$ python -q
>>> import numpy as np
>>> np.set_printoptions(suppress=True, linewidth=100)
>>> q, _ = np.linalg.qr(np.array([[1.0], [1.4], [0.5]]))
>>> E = q @ q.T
>>> E.round(2)
array([[0.31, 0.44, 0.16],
       [0.44, 0.61, 0.22],
       [0.16, 0.22, 0.08]])
>>> W1 = np.array([[2, 0, 0, -2], [2, 0, 0, 1], [-2, -1, 0, -2]])
>>> beta = np.array([-2, 0, -2, 2])
>>> act = np.maximum(E @ W1 + beta, 0)
>>> print(act.round(2))
[[0.   0.   0.   1.5 ]
 [0.   0.   0.   1.3 ]
 [0.   0.   0.   1.75]]
>>> C = np.array([[-1, 2, -2], [-3, -1, 1], [1, -1, -1], [2, -3, 0]])
>>> print(np.round(act @ C, 2))
[[ 3.   -4.5   0.  ]
 [ 2.6  -3.91  0.  ]
 [ 3.5  -5.25  0.  ]]
>>> print(W1 @ C)
[[-6 10 -4]
 [ 0  1 -4]
 [ 1  3  3]]
>>> print((act @ C).round(6).argmax(axis=1))
[0 0 0]
>>> K = np.load("dump.npy")
>>> K
array([[-2.1 ,  0.16, -1.23],
       [ 1.94,  4.53, -2.9 ],
       [ 2.39,  5.35, -0.37],
       [ 2.55,  2.95, -0.93],
       [ 2.5 ,  3.84, -0.43],
       [ 3.48,  7.  , -3.53],
       [-0.75,  3.75, -0.52],
       [-0.29,  3.02,  0.63],
       [ 3.11,  3.58, -3.49],
       [-3.01, -0.56, -1.6 ],
       [-1.75, -1.08, -2.36],
       [ 0.35,  3.74, -0.24],
       [ 2.2 ,  3.34, -1.24],
       [ 1.73,  4.32,  0.34],
       [-0.63,  5.27, -1.48],
       [-2.47,  4.16,  0.18],
       [-1.33,  4.51, -1.05]])
>>> Xs = K - K.mean(axis=0)
>>> evecs = np.linalg.svd(Xs)[2][:1]
>>> other = Xs - Xs @ evecs.T @ evecs
>>> print(np.linalg.norm(other, axis=1).round(6).argmax())
15
>>> np.round(other.std(axis=0), 2)
array([0.88, 0.98, 1.2 ])
>>> np.round((Xs @ evecs.T).std(axis=0), 2)
array([2.62])
>>> np.round(np.cov(Xs @ evecs.T, rowvar=False), 2)
np.float64(7.29)
>>> round(float(np.linalg.norm(other) / np.linalg.norm(Xs)), 2)
0.56
>>> np.round(np.diag(evecs.T @ evecs), 2)
array([0.52, 0.47, 0.01])
>>> q, evecs = np.linalg.qr(K[:, :1])[0], np.linalg.qr(K[:, 1:])[0]
>>> s = np.linalg.svd(q.T @ evecs, compute_uv=False)
>>> np.round(np.degrees(np.arccos(s.clip(0, 1))), 2)
array([60.45])
>>> s.round(2)
array([0.49])
>>> (s > 0.9).sum()
np.int64(0)
>>> x = np.array([1, -2, 1])
>>> rhs = K @ x
>>> np.round(np.linalg.solve(K.T @ K, K.T @ rhs), 2)
array([ 1., -2.,  1.])
>>> print(np.round(np.linalg.lstsq(K, rhs)[0], 2))
[ 1. -2.  1.]
>>> rng = np.random.default_rng(33)
>>> rhs = rhs + 0.1 * rng.normal(size=17)
>>> print(rhs.round(2))
[ -3.61 -10.08  -8.62  -4.28  -5.77 -13.95  -8.78  -5.64  -7.36  -3.46  -2.06  -7.44  -5.62  -6.72
 -12.62 -10.57 -11.52]
>>> beta, *_ = np.linalg.lstsq(K, rhs)
>>> [round(float(np.linalg.norm(np.linalg.solve(K.T @ K + lam * np.eye(3), K.T @ rhs))), 2) for lam in (0, 1, 10, 100)]
[2.45, 2.42, 2.23, 1.48]
>>> t3 = np.stack([K, 5 * K, K[::-1]])
>>> (t3 @ K.T).shape
(3, 17, 17)
>>> print(t3.shape)
(3, 17, 3)
>>> X = np.load("block0.npy")
>>> X
array([[  4.86,  17.35, -10.07],
       [  4.37,  16.19,  -9.24],
       [  3.64,  14.47,  -8.01],
       [  0.65,   7.  ,  -2.94],
       [  0.21,   5.79,  -2.18],
       [ -1.04,   1.84,   0.08],
       [ -1.25,   0.08,   0.75],
       [ -0.92,  -0.37,   0.64],
       [ -0.77,  -0.36,   0.54],
       [ -0.67,  -0.34,   0.47],
       [  0.98,   0.74,  -0.55],
       [  1.87,   1.44,  -0.77],
       [  2.68,   1.93,  -0.45],
       [  2.89,   1.99,  -0.19],
       [  3.1 ,   1.99,   0.24],
       [  3.3 ,   1.84,   1.  ],
       [  3.41,   1.44,   2.17],
       [  3.35,   0.58,   4.11],
       [  3.31,   0.33,   4.59],
       [  3.24,   0.01,   5.21]])
>>> z = X[:, 0] > np.median(X[:, 0])
>>> r0 = X[z].mean(axis=0) - X[~z].mean(axis=0)
>>> r0.round(2)
array([ 3.37,  3.84, -0.58])
>>> (((X - X.mean(axis=0)) @ r0 > 0) == z).mean()
np.float64(0.55)
>>> z.astype(int)
array([1, 1, 1, 0, 0, 0, 0, 0, 0, 0, 0, 0, 0, 1, 1, 1, 1, 1, 1, 1])
>>> C2 = np.cov(X, rowvar=False)
>>> np.round(np.polyfit(X[:, 1], X[:, 2], 1), 2)
array([-0.68,  1.79])
>>> np.argwhere(np.triu(np.abs(np.corrcoef(X.T)) > 0.8, 1))
array([[1, 2]])
>>> np.round(X.std(axis=0), 2)
array([1.96, 5.5 , 4.04])
>>> C2.shape
(3, 3)
>>> np.round(np.corrcoef(X[:, 1], X[:, 2])[0, 1], 2)
np.float64(-0.93)
>>> np.round(np.linalg.eigvalsh(C2)[::-1], 2)
array([48.3 ,  4.14,  0.68])
>>> np.round(np.median(X, axis=0), 2)
array([2.78, 1.64, 0.16])
>>> C = X[[3, 10]].astype(float)
>>> for _ in range(7):
...     z = np.linalg.norm(X[:, None] - C, axis=-1).argmin(axis=1)
...     C = np.array([X[z == j].mean(axis=0) for j in range(2)])
... 
>>> z
array([0, 0, 0, 1, 1, 1, 1, 1, 1, 1, 1, 1, 1, 1, 1, 1, 1, 1, 1, 1])
>>> np.abs(C[1] - C[0]).argmax()
np.int64(1)
>>> x = np.array([-4, 3, -1])
>>> rhs = X @ x
>>> print(np.round(np.linalg.pinv(X) @ X, 2) + 0)
[[1. 0. 0.]
 [0. 1. 0.]
 [0. 0. 1.]]
>>> np.round(np.linalg.solve(X.T @ X, X.T @ rhs), 2)
array([-4.,  3., -1.])
>>> print(np.round(np.linalg.lstsq(X, rhs)[0], 2))
[-4.  3. -1.]
>>> rhs = rhs + 0.3 * rng.normal(size=20)
>>> rhs.round(2)
array([ 42.73,  40.5 ,  36.63,  21.2 ,  18.87,   9.21,   4.23,   2.22,   1.49,   0.77,  -1.15,
        -1.81,  -4.93,  -5.16,  -6.44,  -8.73, -11.31, -15.97, -16.38, -17.62])
>>> beta, *_ = np.linalg.lstsq(X, rhs)
>>> round(np.linalg.norm(rhs - X @ beta), 2)
np.float64(1.23)
>>> print([round(float(np.linalg.norm(np.linalg.solve(X.T @ X + lam * np.eye(3), X.T @ rhs))), 2) for lam in (0, 1, 10, 100)])
[5.04, 4.89, 4.11, 2.68]
>>> beta.round(2)
array([-3.94,  2.98, -1.  ])
>>> W0 = np.load("data.npy")
>>> W0
array([[ 1, -1,  1],
       [ 1,  0,  0],
       [ 1,  1,  1],
       [ 1,  2,  4]])
>>> x = np.array([0, 2, 1])
>>> rhs = W0 @ x
>>> print(np.round(np.linalg.lstsq(W0, rhs)[0], 2) + 0)
[0. 2. 1.]
>>> np.round(np.linalg.pinv(W0) @ W0, 2) + 0
array([[1., 0., 0.],
       [0., 1., 0.],
       [0., 0., 1.]])
>>> print(np.round(np.linalg.solve(W0.T @ W0, W0.T @ rhs), 2) + 0)
[0. 2. 1.]
>>> rhs = rhs + 0.1 * rng.normal(size=4)
>>> rhs.round(2)
array([-1.09, -0.02,  3.01,  7.94])
>>> beta, *_ = np.linalg.lstsq(W0, rhs)
>>> [round(float(np.linalg.norm(np.linalg.solve(W0.T @ W0 + lam * np.eye(3), W0.T @ rhs))), 2) for lam in (0, 1, 10, 100)]
[2.26, 1.94, 1.22, 0.33]
>>> q, R = np.linalg.qr(W0)
>>> q.round(2)
array([[-0.5 ,  0.67,  0.5 ],
       [-0.5 ,  0.22, -0.5 ],
       [-0.5 , -0.22, -0.5 ],
       [-0.5 , -0.67,  0.5 ]])
>>> q.shape, R.shape
((4, 3), (3, 3))
>>> np.round(np.abs(np.diag(R)), 2)
array([2.  , 2.24, 2.  ])
>>> np.trace(q @ q.T)
np.float64(3.0)
>>> hat = W0 @ np.linalg.solve(W0.T @ W0, W0.T)
>>> np.round(np.diag(hat), 2)
array([0.95, 0.55, 0.55, 0.95])
>>> hat.round(2)
array([[ 0.95,  0.15, -0.15,  0.05],
       [ 0.15,  0.55,  0.45, -0.15],
       [-0.15,  0.45,  0.55,  0.15],
       [ 0.05, -0.15,  0.15,  0.95]])
>>> np.linalg.matrix_rank(np.eye(4) - hat)
np.int64(1)
>>> np.allclose(hat @ hat, hat)
True
>>> print(np.round((np.eye(4) - hat) @ W0, 2) + 0)
[[0. 0. 0.]
 [0. 0. 0.]
 [0. 0. 0.]
 [0. 0. 0.]]
>>> np.trace(hat)
np.float64(3.0)
>>> print(np.round(np.linalg.eigvalsh(hat), 2) + 0)
[0. 1. 1. 1.]
>>> M = np.loadtxt("out7.csv", delimiter=",")
>>> M
array([[ 55., -65.,  -4.],
       [-65., 150., -36.],
       [ -4., -36., 126.]])
>>> # symmetric
>>> hat = np.triu(np.array([[2, 2, 2], [1, 2, 0], [1, 2, 1]]), 1) + np.eye(3)
>>> other = hat @ M @ np.linalg.inv(hat)
>>> print(np.linalg.matrix_rank(other))
3
>>> hat @ M - M @ hat
array([[-138.,  118.,   70.],
       [   0.,  130.,  130.],
       [   0.,    8.,    8.]])
>>> round(float(np.linalg.norm(E, 2) / np.linalg.norm(E)), 2)
1.0
>>> left, s, VT = np.linalg.svd(M, full_matrices=False)
>>> np.round(VT @ VT.T, 2) + 0
array([[1., 0., 0.],
       [0., 1., 0.],
       [0., 0., 1.]])
>>> print(np.round(left.T @ M @ VT.T, 2) + 0)
[[196.46   0.     0.  ]
 [  0.   116.41   0.  ]
 [  0.     0.    18.14]]
>>> np.round(np.sqrt((s ** 2).sum()), 2), np.round(np.linalg.norm(M), 2)
(np.float64(229.07), np.float64(229.07))
>>> np.round(np.abs(VT[0]), 2)
array([0.37, 0.83, 0.41])
>>> np.round(left.T @ left, 2) + 0
array([[1., 0., 0.],
       [0., 1., 0.],
       [0., 0., 1.]])
>>> np.allclose(left * s @ VT, M)
True
>>> np.abs(left[:, 0]).round(6).argmax()
np.int64(1)
>>> left.shape, s.shape, VT.shape
((3, 3), (3,), (3, 3))
>>> L = np.linalg.cholesky(M)
>>> print(np.linalg.eigvalsh(M).min() > 0)
True
>>> L @ L.T
array([[ 55., -65.,  -4.],
       [-65., 150., -36.],
       [ -4., -36., 126.]])
>>> F = np.array([[0.06, -1.69, -5.39],
...     [3.58, -0.18, -7.27],
...     [-3.43, -2.44, -3.14],
...     [0.02, -0.95, -4.99],
...     [0.85, -0.51, -5.39],
...     [-1.86, -1.95, -4.08],
...     [-0.17, 0.69, -4.03],
...     [1.58, 1.84, -4.77],
...     [0.25, -3.01, -6.2],
...     [-4.07, -2.13, -2.52],
...     [2.3, 0.24, -6.1],
...     [1.59, -0.37, -5.88],
...     [2.44, -1.0, -6.83],
...     [-1.56, 0.53, -3.07],
...     [4.77, 0.62, -7.77]])
>>> C = F[[9, 8]].astype(float)
>>> for _ in range(7):
...     z = np.linalg.norm(F[:, None] - C, axis=-1).argmin(axis=1)
...     C = np.array([F[z == j].mean(axis=0) for j in range(2)])
... 
>>> z
array([1, 1, 0, 1, 1, 0, 1, 1, 1, 0, 1, 1, 1, 0, 1])
>>> np.abs(C[1] - C[0]).argmax()
np.int64(0)
>>> print(np.round(C[1] - C[0], 2))
[ 4.3   1.1  -2.67]
>>> np.bincount(z)
array([ 4, 11])
>>> C.round(2)
array([[-2.73, -1.5 , -3.2 ],
       [ 1.57, -0.39, -5.87]])
